$ ipython --no-banner

In [1]: import numpy as np

In [2]: from numpy import linalg as LA

In [3]: np.set_printoptions(suppress=True, linewidth=140)

In [4]: def rnd(a):
   ...:     return np.round(a, 2) + 0
   ...: 

In [5]: data = np.load("out16.npy")

In [6]: rnd(data)
Out[6]: 
array([[0.5 , 0.5 , 0.  ],
       [0.  , 1.  , 0.  ],
       [0.33, 0.33, 0.33]])

In [7]: data.sum(axis=1)
Out[7]: array([1., 1., 1.])

In [8]: rnd(np.sort(np.abs(LA.eigvals(data)))[::-1])
Out[8]: array([1.  , 0.5 , 0.33])

In [9]: pr = np.eye(3)[2]

In [10]: for _ in range(5):
    ...:     pr = pr @ data
    ...:     print(pr.round(2))
    ...: 
[0.33 0.33 0.33]
[0.28 0.61 0.11]
[0.18 0.79 0.04]
[0.1  0.89 0.01]
[0.05 0.94 0.  ]

In [11]: x = np.array([2, 1, 7])

In [12]: a = np.maximum(data @ x, 0)

In [13]: rnd(data.T @ a)
Out[13]: array([1.86, 2.86, 1.11])

In [14]: q = data.astype(float).copy()

In [15]: for j in range(3):
    ...:     q[:, j] -= q[:, :j] @ (q[:, :j].T @ q[:, j])
    ...:     q[:, j] /= LA.norm(q[:, j])
    ...: 

In [16]: rnd(q.T @ data)
Out[16]: 
array([[0.6 , 0.6 , 0.18],
       [0.  , 1.  , 0.  ],
       [0.  , 0.  , 0.28]])

In [17]: np.allclose(data @ data.T, data.T @ data)
Out[17]: False

In [18]: rnd(data @ data)
Out[18]: 
array([[0.25, 0.75, 0.  ],
       [0.  , 1.  , 0.  ],
       [0.28, 0.61, 0.11]])

In [19]: rnd(np.abs(LA.eigvals(data)).max())
Out[19]: np.float64(1.0)

In [20]: np.allclose(data, data.T)
Out[20]: False

In [21]: ev, V = LA.eig(data)

In [22]: rnd(ev)
Out[22]: array([0.33, 0.5 , 1.  ])

In [23]: data @ V[:, 0] - ev[0] * V[:, 0]
Out[23]: array([0., 0., 0.])

In [24]: rnd(np.sort(LA.eigvals(data @ data)))
Out[24]: array([0.11, 0.25, 1.  ])

In [25]: rnd(np.sort(LA.eigvals(data.T)))
Out[25]: array([0.33, 0.5 , 1.  ])

In [26]: W2 = 10 * np.array([[0.0, 0.0, 0.3], [-0.4, -1.0, 1.3], [-0.2, -0.4, -0.2]])

In [27]: rng = np.random.default_rng(24618)

In [28]: lab = rng.integers(0, 3, 19)

In [29]: J = W2[lab] + rng.normal(size=(19, 3))

In [30]: rnd(J)
Out[30]: 
array([[-0.63,  0.03,  4.02],
       [-1.37, -2.5 , -2.24],
       [-1.72,  0.59,  4.69],
       [-0.33, -0.12,  1.69],
       [-2.74, -3.61, -4.09],
       [-1.79, -4.51, -1.68],
       [-2.42, -3.49, -1.93],
       [-1.7 , -3.05, -3.47],
       [ 0.34, -1.53,  2.99],
       [-3.15, -4.54, -0.8 ],
       [ 0.85, -0.08,  2.14],
       [-2.09, -9.59, 12.61],
       [-0.5 , -0.4 ,  4.04],
       [-0.12,  0.83,  1.12],
       [ 0.16, -0.55,  3.04],
       [ 0.58, -1.02,  2.74],
       [-4.14, -9.19, 13.1 ],
       [-4.2 , -2.93, -1.65],
       [-2.39, -3.27, -2.36]])

In [31]: out = np.c_[J[:, :2] @ np.array([[-3, -4], [-3, 5]]), np.array([0, 2, -3, 0, 5, 1, 3, 2, 4, -3, -2, -3, 3, 4, -1, 3, -2, -1, -3])]

In [32]: rnd(out)
Out[32]: 
array([[  1.82,   2.67,   0.  ],
       [ 11.6 ,  -7.04,   2.  ],
       [  3.39,   9.86,  -3.  ],
       [  1.37,   0.71,   0.  ],
       [ 19.05,  -7.07,   5.  ],
       [ 18.9 , -15.36,   1.  ],
       [ 17.73,  -7.77,   3.  ],
       [ 14.24,  -8.46,   2.  ],
       [  3.58,  -9.  ,   4.  ],
       [ 23.06, -10.1 ,  -3.  ],
       [ -2.29,  -3.81,  -2.  ],
       [ 35.05, -39.58,  -3.  ],
       [  2.69,  -0.01,   3.  ],
       [ -2.15,   4.63,   4.  ],
       [  1.17,  -3.38,  -1.  ],
       [  1.31,  -7.42,   3.  ],
       [ 40.  , -29.37,  -2.  ],
       [ 21.4 ,   2.13,  -1.  ],
       [ 16.97,  -6.82,  -3.  ]])

In [33]: rnd(LA.lstsq(J, out[:, 0])[0])
Out[33]: array([-3., -3.,  0.])

In [34]: LA.matrix_rank(out)
Out[34]: np.int64(3)
